In [1]: import numpy as np

In [2]: import numpy.linalg as la

In [3]: np.set_printoptions(precision=2, suppress=True, linewidth=100)

In [4]: data = np.load("m.npy")

In [5]: data
Out[5]: 
array([[0, 1, 0, 0, 1, 0, 1],
       [1, 0, 0, 0, 1, 1, 0],
       [0, 0, 0, 1, 0, 1, 0],
       [0, 0, 1, 0, 0, 0, 1],
       [1, 1, 0, 0, 0, 1, 0],
       [0, 1, 1, 0, 1, 0, 1],
       [1, 0, 0, 1, 0, 1, 0]])

In [6]: ev, V = la.eigh(data)

In [7]: x = np.array([-2, 2, 0, -3, 2, -2, 0])

In [8]: np.round(la.eigvalsh(data[1:, 1:]), 2) + 0
Out[8]: array([-2.19, -1.  , -0.58,  0.  ,  1.26,  2.5 ])

In [9]: x @ data @ x / (x @ x), round(float(ev[0]), 2), round(float(ev[-1]), 2)
Out[9]: (np.float64(-0.96), -2.55, 3.03)

In [10]: (np.sign(V[:, -1].round(6)) == np.sign(V[0, -1].round(6))).astype(int)
Out[10]: array([1, 1, 1, 1, 1, 1, 1])

In [11]: W0 = np.loadtxt("a.csv", delimiter=",")

In [12]: W0
Out[12]: 
array([[ 5.,  7.,  0.],
       [ 1.,  3.,  4.],
       [ 1.,  3.,  4.],
       [ 0.,  0., 10.],
       [ 0.,  0., 19.],
       [ 3.,  5.,  1.],
       [ 3.,  5.,  1.],
       [ 9., 11.,  0.],
       [ 1.,  3.,  4.],
       [ 5.,  7.,  0.],
       [ 9., 11.,  0.],
       [ 3.,  5.,  1.],
       [ 0.,  0., 13.],
       [ 5.,  7.,  0.],
       [ 0.,  0., 10.],
       [ 0.,  0., 16.],
       [ 9., 11.,  0.],
       [ 0.,  0., 16.],
       [ 3.,  5.,  1.],
       [ 1.,  3.,  4.],
       [ 1.,  3.,  4.],
       [ 3.,  5.,  1.],
       [ 0.,  0., 10.],
       [ 0.,  0., 10.],
       [11., 13.,  0.],
       [ 3.,  5.,  1.],
       [ 5.,  7.,  0.],
       [ 1.,  3.,  4.],
       [ 9., 11.,  0.],
       [11., 13.,  0.],
       [ 9., 11.,  0.]])

In [13]: # row 2 repeats row 1

In [14]: C2 = np.cov(W0, rowvar=False)

In [15]: np.corrcoef(W0.T)
Out[15]: 
array([[ 1.  ,  0.99, -0.7 ],
       [ 0.99,  1.  , -0.79],
       [-0.7 , -0.79,  1.  ]])

In [16]: np.argwhere(np.triu(np.abs(np.corrcoef(W0.T)) > 0.8, 1))
Out[16]: array([[0, 1]])

In [17]: C2.shape
Out[17]: (3, 3)

In [18]: la.eigvalsh(C2)[::-1]
Out[18]: array([56.03,  7.98,  0.06])

In [19]: np.median(W0, axis=0)
Out[19]: array([3., 5., 1.])

In [20]: np.argsort(-W0.std(axis=0).round(6), kind="stable")
Out[20]: array([2, 1, 0])

In [21]: W0.std(axis=0)
Out[21]: array([3.63, 4.2 , 5.58])

In [22]: P = W0 @ la.solve(W0.T @ W0, W0.T)

In [23]: round(float(np.trace(P)), 2)
Out[23]: 3.0

In [24]: np.allclose(P @ P, P)
Out[24]: True

In [25]: Q, R = la.qr(W0)

In [26]: np.allclose(R.T @ R, W0.T @ W0)
Out[26]: True

In [27]: cent = W0[[16, 11]].astype(float)

In [28]: for _ in range(6):
    ...:     lab = la.norm(W0[:, None] - cent, axis=-1).argmin(axis=1)
    ...:     cent = np.array([W0[lab == j].mean(axis=0) for j in range(2)])
    ...: 

In [29]: lab
Out[29]: array([0, 1, 1, 1, 1, 1, 1, 0, 1, 0, 0, 1, 1, 0, 1, 1, 0, 1, 1, 1, 1, 1, 1, 1, 0, 1, 0, 1, 0, 0, 0])

In [30]: np.bincount(lab)
Out[30]: array([11, 20])

In [31]: cent
Out[31]: 
array([[7.91, 9.91, 0.  ],
       [1.2 , 2.4 , 6.7 ]])

In [32]: cent[1] - cent[0]
Out[32]: array([-6.71, -7.51,  6.7 ])

In [33]: M = np.load("case11.npy")

In [34]: M.round(2) + 0
Out[34]: 
array([[ 0.06, -0.15,  0.01,  0.12,  0.03, -0.12],
       [-0.15,  0.38, -0.03, -0.32, -0.09,  0.32],
       [ 0.01, -0.03,  0.  ,  0.02,  0.01, -0.02],
       [ 0.12, -0.32,  0.02,  0.27,  0.07, -0.27],
       [ 0.03, -0.09,  0.01,  0.07,  0.02, -0.07],
       [-0.12,  0.32, -0.02, -0.27, -0.07,  0.27]])

In [35]: # symmetric

In [36]: round(float(np.trace(la.pinv(M) @ M)), 2)
Out[36]: 1.0

In [37]: np.abs(np.diag(la.qr(M)[1])) > 1e-9
Out[37]: array([ True, False, False, False, False, False])

In [38]: np.round(M @ la.pinv(M) @ M, 2) + 0
Out[38]: 
array([[ 0.06, -0.15,  0.01,  0.12,  0.03, -0.12],
       [-0.15,  0.38, -0.03, -0.32, -0.09,  0.32],
       [ 0.01, -0.03,  0.  ,  0.02,  0.01, -0.02],
       [ 0.12, -0.32,  0.02,  0.27,  0.07, -0.27],
       [ 0.03, -0.09,  0.01,  0.07,  0.02, -0.07],
       [-0.12,  0.32, -0.02, -0.27, -0.07,  0.27]])

In [39]: np.allclose(M[:-1].T @ la.lstsq(M[:-1].T, M[-1])[0], M[-1])
Out[39]: True

In [40]: np.unique(M.round(6), axis=0).shape
Out[40]: (6, 6)
